% ipython --no-banner

In [1]: import numpy as np

In [2]: np.set_printoptions(suppress=True, linewidth=140)

In [3]: def tidy(a):
   ...:     return np.round(a, 2) + 0
   ...: 

In [4]: arr = np.array([[2.11, 0.82, -0.11],
   ...:     [1.07, 2.3, 0.93],
   ...:     [1.91, 3.3, 0.09],
   ...:     [4.33, 1.45, -2.33],
   ...:     [-0.84, 1.17, 2.84],
   ...:     [-2.81, 5.21, 4.81],
   ...:     [1.39, 4.4, 0.61],
   ...:     [0.45, 3.98, 1.55],
   ...:     [1.44, 3.59, 0.56],
   ...:     [-2.69, 4.52, 4.69],
   ...:     [1.82, 0.93, 0.18],
   ...:     [0.85, 2.27, 1.15],
   ...:     [2.04, 0.96, -0.04],
   ...:     [2.04, 1.86, -0.04],
   ...:     [-0.73, 0.57, 2.73],
   ...:     [1.48, 2.71, 0.52],
   ...:     [0.78, 3.81, 1.22],
   ...:     [2.37, 2.21, -0.37],
   ...:     [2.74, 2.72, -0.74]])

In [5]: D = np.linalg.norm(arr[:, None] - arr[None], axis=-1)

In [6]: np.flatnonzero(D[13] < D.mean() / 2)
Out[6]: array([ 0,  1,  2, 10, 12, 13, 15, 17, 18])

In [7]: D[13].round(6).argsort(kind="stable")[:4]
Out[7]: array([13, 17, 12, 10])

In [8]: tidy(D[:5, :5])
Out[8]: 
array([[0.  , 2.09, 2.5 , 3.2 , 4.19],
       [2.09, 0.  , 1.55, 4.69, 2.93],
       [2.5 , 1.55, 0.  , 3.89, 4.43],
       [3.2 , 4.69, 3.89, 0.  , 7.32],
       [4.19, 2.93, 4.43, 7.32, 0.  ]])

In [9]: (D + 1e9 * np.eye(19)).round(6).argmin(axis=1)
Out[9]: array([12, 11,  8, 18, 14,  9,  8, 16,  2,  5, 12,  1,  0, 17,  4,  1,  7, 13, 17])

In [10]: T = np.stack([arr, -1 * arr, arr[::-1]])

In [11]: T.shape
Out[11]: (3, 19, 3)

In [12]: (T @ arr.T).shape
Out[12]: (3, 19, 19)

In [13]: np.linalg.matrix_rank(T)
Out[13]: array([3, 3, 3])

In [14]: np.linalg.matrix_rank(T.reshape(3, -1))
Out[14]: np.int64(2)

In [15]: B = np.array([[-1, -1]])

In [16]: A = np.block([[np.zeros((1, 1)), B], [B.T, np.zeros((2, 2))]])

In [17]: A
Out[17]: 
array([[ 0., -1., -1.],
       [-1.,  0.,  0.],
       [-1.,  0.,  0.]])

In [18]: U, sigma, VT = np.linalg.svd(A)

In [19]: vecs = VT[:(sigma > 1e-8).sum()]

In [20]: rng = np.random.default_rng(682)

In [21]: x = A[2] + 4 * A[1] + rng.integers(2) * np.eye(3)[1]

In [22]: x
Out[22]: array([-5.,  1.,  0.])

In [23]: tidy(vecs.T @ vecs)
Out[23]: 
array([[1. , 0. , 0. ],
       [0. , 0.5, 0.5],
       [0. , 0.5, 0.5]])

In [24]: tidy(np.diag(vecs.T @ vecs))
Out[24]: array([1. , 0.5, 0.5])
